$ python -q
>>> import numpy as np
>>> import numpy.linalg as la
>>> np.set_printoptions(precision=1, suppress=True, linewidth=140, sign=" ")
>>> def rnd(a):
...     return np.round(a, 1) + 0
... 
>>> data = np.maximum(np.array([[8, 6],
...     [-3, 7],
...     [5, 4],
...     [-3, 1],
...     [9, 7],
...     [-2, 8],
...     [4, 9],
...     [-8, 0],
...     [1, -7],
...     [-7, 2],
...     [-3, -3],
...     [-3, 6],
...     [0, -6],
...     [-5, -9],
...     [0, 9],
...     [-2, 5],
...     [8, -9],
...     [-8, 0],
...     [-4, 8],
...     [2, 8],
...     [-7, 0],
...     [6, 1]]) @ np.array([[-4, 5, 3, 3], [-5, 3, 3, -1]]) + np.array([-2, -3, 3, 1]), 0)
>>> data
array([[  0,  55,  45,  19],
       [  0,   3,  15,   0],
       [  0,  34,  30,  12],
       [  5,   0,   0,   0],
       [  0,  63,  51,  21],
       [  0,  11,  21,   0],
       [  0,  44,  42,   4],
       [ 30,   0,   0,   0],
       [ 29,   0,   0,  11],
       [ 16,   0,   0,   0],
       [ 25,   0,   0,   0],
       [  0,   0,  12,   0],
       [ 28,   0,   0,   7],
       [ 63,   0,   0,   0],
       [  0,  24,  30,   0],
       [  0,   2,  12,   0],
       [ 11,  10,   0,  34],
       [ 30,   0,   0,   0],
       [  0,   1,  15,   0],
       [  0,  31,  33,   0],
       [ 26,   0,   0,   0],
       [  0,  30,  24,  18]])
>>> Ac = data - data.mean(axis=0)
>>> Uu, s, Vh = la.svd(Ac, full_matrices=False)
>>> np.abs(Uu[:, 0]).argmax()
np.int64(4)
>>> rnd(s)
array([ 130.5,   60.4,   39.9,   10.8])
>>> rnd(np.abs(Vh[-1]))
array([ 0.2,  0.6,  0.7,  0.3])
>>> print((np.sign(Uu[:, 0]) == np.sign(Uu[0, 0])).astype(int))
[ 1  0  1  0  1  1  1  0  0  0  0  0  0  0  1  0  0  0  0  1  0  1]
>>> rnd(s ** 2 / (s ** 2).sum())
array([ 0.8,  0.2,  0.1,  0. ])
>>> np.abs(Vh[0]).argmax()
np.int64(1)
>>> C = data[[17, 3]].astype(float)
>>> for _ in range(6):
...     lab = la.norm(data[:, None] - C, axis=-1).argmin(axis=1)
...     C = np.array([data[lab == j].mean(axis=0) for j in range(2)])
... 
>>> lab
array([ 1,  0,  1,  0,  1,  0,  1,  0,  0,  0,  0,  0,  0,  0,  1,  0,  0,  0,  0,  1,  0,  1])
>>> np.bincount(lab)
array([ 15,   7])
>>> np.abs(C[1] - C[0]).argmax()
np.int64(1)
>>> lab = data[:, 2] > np.median(data[:, 2])
>>> f = data[lab].mean(axis=0) - data[~lab].mean(axis=0)
>>> ((data - data.mean(axis=0)) @ f > 0).astype(int)
array([ 1,  0,  1,  0,  1,  1,  1,  0,  0,  0,  0,  0,  0,  0,  1,  0,  0,  0,  0,  1,  0,  1])
>>> proj = data @ la.solve(data.T @ data, data.T)
>>> print(rnd(np.trace(proj)))
4.0
>>> print(rnd(np.diag(proj)))
[ 0.3  0.2  0.1  0.   0.3  0.1  0.2  0.1  0.2  0.   0.1  0.2  0.1  0.5  0.1  0.1  0.7  0.1  0.3  0.1  0.1  0.1]
>>> J = np.load("w.npy")
>>> J
array([[ 13,   0,   3,  13,   2,   2,  15,   5,   4,  12,   8,   3,  15,   9,  12],
       [  0,   0,   0,   0,   0,   0,   0,   0,   0,   0,   0,   0,   0,   0,   0],
       [  3,   0,   1,   3,   0,   0,   3,   1,   0,   2,   2,   1,   3,   3,   2],
       [ 13,   0,   3,  13,   2,   2,  15,   5,   4,  12,   8,   3,  15,   9,  12],
       [  2,   0,   0,   2,   1,   1,   3,   1,   2,   3,   1,   0,   3,   0,   3],
       [  2,   0,   0,   2,   1,   1,   3,   1,   2,   3,   1,   0,   3,   0,   3],
       [ 15,   0,   3,  15,   3,   3,  18,   6,   6,  15,   9,   3,  18,   9,  15],
       [  5,   0,   1,   5,   1,   1,   6,   2,   2,   5,   3,   1,   6,   3,   5],
       [  4,   0,   0,   4,   2,   2,   6,   2,   4,   6,   2,   0,   6,   0,   6],
       [ 12,   0,   2,  12,   3,   3,  15,   5,   6,  13,   7,   2,  15,   6,  13],
       [  8,   0,   2,   8,   1,   1,   9,   3,   2,   7,   5,   2,   9,   6,   7],
       [  3,   0,   1,   3,   0,   0,   3,   1,   0,   2,   2,   1,   3,   3,   2],
       [ 15,   0,   3,  15,   3,   3,  18,   6,   6,  15,   9,   3,  18,   9,  15],
       [  9,   0,   3,   9,   0,   0,   9,   3,   0,   6,   6,   3,   9,   9,   6],
       [ 12,   0,   2,  12,   3,   3,  15,   5,   6,  13,   7,   2,  15,   6,  13]])
>>> rng = np.random.default_rng(552354)
>>> lab = rng.permutation(15)
>>> lab
array([  3,  10,   5,  14,   2,  12,   7,  13,   9,   6,   8,   0,  11,   4,   1])
>>> out = J[lab][:, lab]
>>> rnd(np.sort(np.abs(la.eigvals(out))))
array([   0. ,    0. ,    0. ,    0. ,    0. ,    0. ,    0. ,    0. ,    0. ,    0. ,    0. ,    0. ,    0. ,   10.8,  101.2])
>>> rnd(la.det(out)), rnd(la.det(J[lab]))
(np.float64(0.0), np.float64(0.0))
>>> r = la.matrix_rank(J)
>>> r
np.int64(2)
>>> ns = la.svd(J)[2][r:].T
>>> [int(la.matrix_rank(J[:i])) for i in range(1, len(J) + 1)]
[1, 1, 2, 2, 2, 2, 2, 2, 2, 2, 2, 2, 2, 2, 2]
>>> ns.shape
(15, 13)
>>> la.matrix_rank(J.T @ J), la.matrix_rank(J @ J.T)
(np.int64(2), np.int64(2))
>>> np.allclose(J @ ns, 0)
True
>>> [int(la.matrix_rank(np.delete(J, i, axis=0))) for i in range(15)]
[2, 2, 2, 2, 2, 2, 2, 2, 2, 2, 2, 2, 2, 2, 2]
>>> Uu, s, Vh = la.svd(J)
>>> np.argmax(s[:-1] / (s[1:] + 1e-6)) + 1
np.int64(2)
>>> print(rnd(s))
[ 101.2   10.8    0.     0.     0.     0.     0.     0.     0.     0.     0.     0.     0.     0.     0. ]
>>> out = Uu[:, :2] @ np.diag(s[:2]) @ Vh[:2]
>>> print(rnd(np.abs(J - out).max()))
0.0
>>> rnd(la.norm(J - out) / la.norm(J))
np.float64(0.0)
>>> feats = np.loadtxt("out19.csv", delimiter=",")
>>> feats
array([[ 0.2,  0. ,  0.5, -0.3, -0.6,  0.2,  0. ,  0. , -0.2, -0.2, -0.7, -1.2, -0.1,  0.1, -0.8],
       [-0.2, -0.1, -0.1,  0.4,  0.1, -0.2,  0.1,  0.2,  0. ,  0.2,  0.5,  0.6,  0. , -0.1,  0.4],
       [ 0.4,  0.4, -0.5, -1.5,  0.8,  0.6, -0.7, -1. ,  0.3, -0.6, -0.7, -0.4,  0.3,  0.2, -0.1],
       [-0.1, -0.2,  0.8,  0.7, -1.1, -0.2,  0.4,  0.7, -0.4,  0.2, -0.2, -0.8, -0.3,  0. , -0.6],
       [ 0.6,  0.2,  1. , -1.1, -0.9,  0.6, -0.2, -0.4, -0.4, -0.6, -1.7, -2.5, -0.1,  0.2, -1.7],
       [-0.3, -0.2, -0.2,  0.8,  0.2, -0.3,  0.2,  0.4,  0.1,  0.3,  0.8,  1. ,  0. , -0.1,  0.6],
       [ 0.6,  0.3,  0.5, -1.4, -0.4,  0.6, -0.4, -0.7, -0.2, -0.6, -1.6, -2. ,  0. ,  0.2, -1.3],
       [ 0.1, -0.1,  0.7,  0. , -0.8,  0. ,  0.2,  0.2, -0.3,  0. , -0.6, -1.1, -0.2,  0. , -0.8],
       [ 0.1, -0.1,  1. ,  0.2, -1.1,  0. ,  0.3,  0.4, -0.4,  0. , -0.6, -1.4, -0.3,  0. , -1. ],
       [-0.1, -0.2,  0.8,  0.8, -1.1, -0.3,  0.5,  0.7, -0.4,  0.3,  0. , -0.7, -0.3, -0.1, -0.6],
       [ 0.6,  0.5, -0.4, -2.1,  0.8,  0.8, -0.9, -1.3,  0.2, -0.8, -1.3, -1.1,  0.3,  0.3, -0.6],
       [-1.7, -1.4,  1.2,  5.8, -2.3, -2.3,  2.4,  3.8, -0.7,  2.3,  3.6,  2.8, -0.8, -0.7,  1.4],
       [ 1. ,  1. , -1.7, -3.9,  2.6,  1.5, -1.9, -2.9,  0.9, -1.5, -1.7, -0.4,  0.8,  0.4,  0.1],
       [-0.5, -0.4,  0.4,  1.8, -0.7, -0.7,  0.8,  1.2, -0.2,  0.7,  1.1,  0.8, -0.3, -0.2,  0.4]])
>>> # rank 13
>>> Uu, s, Vh = la.svd(feats)
>>> V = Vh[:(s > 1e-8).sum()]
>>> x0 = feats[13] + 5 * feats[0] + rng.integers(2) * np.eye(15)[9]
>>> print(rnd(x0))
[ 0.5 -0.4  2.9  0.3 -3.7  0.3  0.8  1.2 -1.2 -0.3 -2.4 -5.2 -0.8  0.3 -3.6]
>>> rnd(la.norm(x0 - V.T @ V @ x0))
np.float64(0.0)
>>> np.allclose(V.T @ V @ x0, x0)
True
>>> rnd(np.diag(V.T @ V))
array([ 0.8,  0.9,  1. ,  1. ,  1. ,  0.5,  1. ,  1. ,  1. ,  0.5,  0.9,  0.9,  0.9,  0.7,  1. ])
>>> la.matrix_rank(np.vstack([feats, x0]))
np.int64(13)
>>> r = la.matrix_rank(feats)
>>> r
np.int64(13)
>>> ns = la.svd(feats)[2][r:].T
>>> [int(la.matrix_rank(np.delete(feats, i, axis=0))) for i in range(14)]
[12, 13, 13, 13, 13, 12, 13, 13, 13, 13, 12, 12, 13, 13]
>>> print(np.allclose(feats @ ns, 0))
True
>>> [int(la.matrix_rank(feats[:, :j + 1])) for j in range(15)]
[1, 2, 3, 4, 5, 6, 7, 8, 9, 9, 10, 11, 12, 13, 13]
>>> [int(la.matrix_rank(feats[:i])) for i in range(1, len(feats) + 1)]
[1, 2, 3, 4, 5, 6, 7, 8, 9, 10, 11, 12, 13, 13]
>>> ang = np.radians(120)
>>> Rm = np.eye(15)
>>> Rm[12, 12] = Rm[2, 2] = np.cos(ang)
>>> Rm[12, 2], Rm[2, 12] = -np.sin(ang), np.sin(ang)
>>> out = feats @ Rm.T
>>> np.allclose(feats @ feats.T, out @ out.T)
True
>>> Uu, s, Vh = la.svd(feats)
>>> rnd(s)
array([ 13.8,   6.5,   0.2,   0.2,   0.1,   0.1,   0.1,   0.1,   0.1,   0.1,   0.1,   0. ,   0. ,   0. ])
>>> out = Uu[:, :13] @ np.diag(s[:13]) @ Vh[:13]
>>> print(rnd(la.norm(feats - out, 2)), rnd(s[13]))
0.0 0.0
>>> rnd(la.norm(feats - out) / la.norm(feats))
np.float64(0.0)
>>> rnd(np.abs(feats - out).max())
np.float64(0.0)
>>> f, r1 = feats[7], feats[3]
>>> print(rnd(f @ f))
3.6
>>> pr = (f @ r1) / (f @ f) * f
>>> la.matrix_rank(np.outer(f, r1))
np.int64(1)
>>> print(rnd((r1 - pr) @ f))
0.0
>>> arr = np.array([[-0.2, -0.8, -0.8, -0.4, 0.2],
...     [0.4, 1.4, 1.1, 0.8, -0.2],
...     [1.5, -0.4, -0.3, -1.8, -1.5],
...     [0.5, -0.6, -0.2, 1.5, -1.1],
...     [0.3, 1.0, -0.7, 1.0, -0.3],
...     [1.1, -0.7, 2.2, -0.9, 0.3],
...     [-0.4, 0.5, 0.9, -1.5, -0.5],
...     [-1.8, -0.5, 0.7, 1.4, 0.5],
...     [0.2, 0.4, 0.9, 1.7, -1.2],
...     [-0.4, 0.9, -0.1, 2.1, -2.1]])
>>> cov = np.cov(arr, rowvar=False)
>>> rnd(la.eigvalsh(cov)[::-1])
array([ 2.4,  1.1,  0.8,  0.5,  0.3])
>>> np.argsort(-arr.std(axis=0).round(6), kind="stable")
array([ 3,  2,  0,  4,  1])
>>> rnd(np.corrcoef(arr.T))
array([[ 1. , -0.1,  0.1, -0.4, -0.3],
       [-0.1,  1. ,  0. ,  0.3, -0.3],
       [ 0.1,  0. ,  1. , -0.1,  0.3],
       [-0.4,  0.3, -0.1,  1. , -0.2],
       [-0.3, -0.3,  0.3, -0.2,  1. ]])
>>> out = np.c_[arr[:, :4] @ np.array([[1, 2, 0, -2], [-2, 0, 1, -2], [1, -1, -1, -1], [1, 1, -2, -1]]), np.array([4, 9, 5, 1, 1, 7, 2, 2, 0, 8])]
>>> rnd(out)
array([[ 0.2,  0. ,  0.8,  3.2,  4. ],
       [-0.5,  0.5, -1.3, -5.5,  9. ],
       [ 0.2,  1.5,  3.5, -0.1,  5. ],
       [ 3. ,  2.7, -3.4, -1.1,  1. ],
       [-1.4,  2.3, -0.3, -2.9,  1. ],
       [ 3.8, -0.9, -1.1, -2.1,  7. ],
       [-2. , -3.2,  2.6,  0.4,  2. ],
       [ 1.3, -2.9, -4. ,  2.5,  2. ],
       [ 2. ,  1.2, -3.9, -3.8,  0. ],
       [-0.2,  1.4, -3.2, -3. ,  8. ]])
>>> la.matrix_rank(np.c_[arr, out])
np.int64(6)
>>> rnd(la.norm(la.qr(arr)[0].T @ out, axis=0) ** 2 / ((out ** 2).sum(axis=0) + 1e-12))
array([ 1. ,  1. ,  1. ,  1. ,  0.5])
>>> rnd(la.norm(out - arr @ la.lstsq(arr, out)[0], axis=0))
array([  0. ,   0. ,   0. ,   0. ,  11.3])
>>> print(rnd(la.lstsq(arr, out[:, 0])[0]))
[ 1. -2.  1.  1.  0.]
>>> x0 = np.array([4, 2, 1, 0, 5])
>>> h1 = np.maximum(out @ x0, 0)
>>> print(rnd(np.tanh(out @ x0)))
[ 1.   1.   1.   1.   1.   1.  -0.9  1.   1.   1. ]
>>> np.flatnonzero(h1 > 1e-9)
array([ 0,  1,  2,  3,  4,  5,  7,  8,  9])
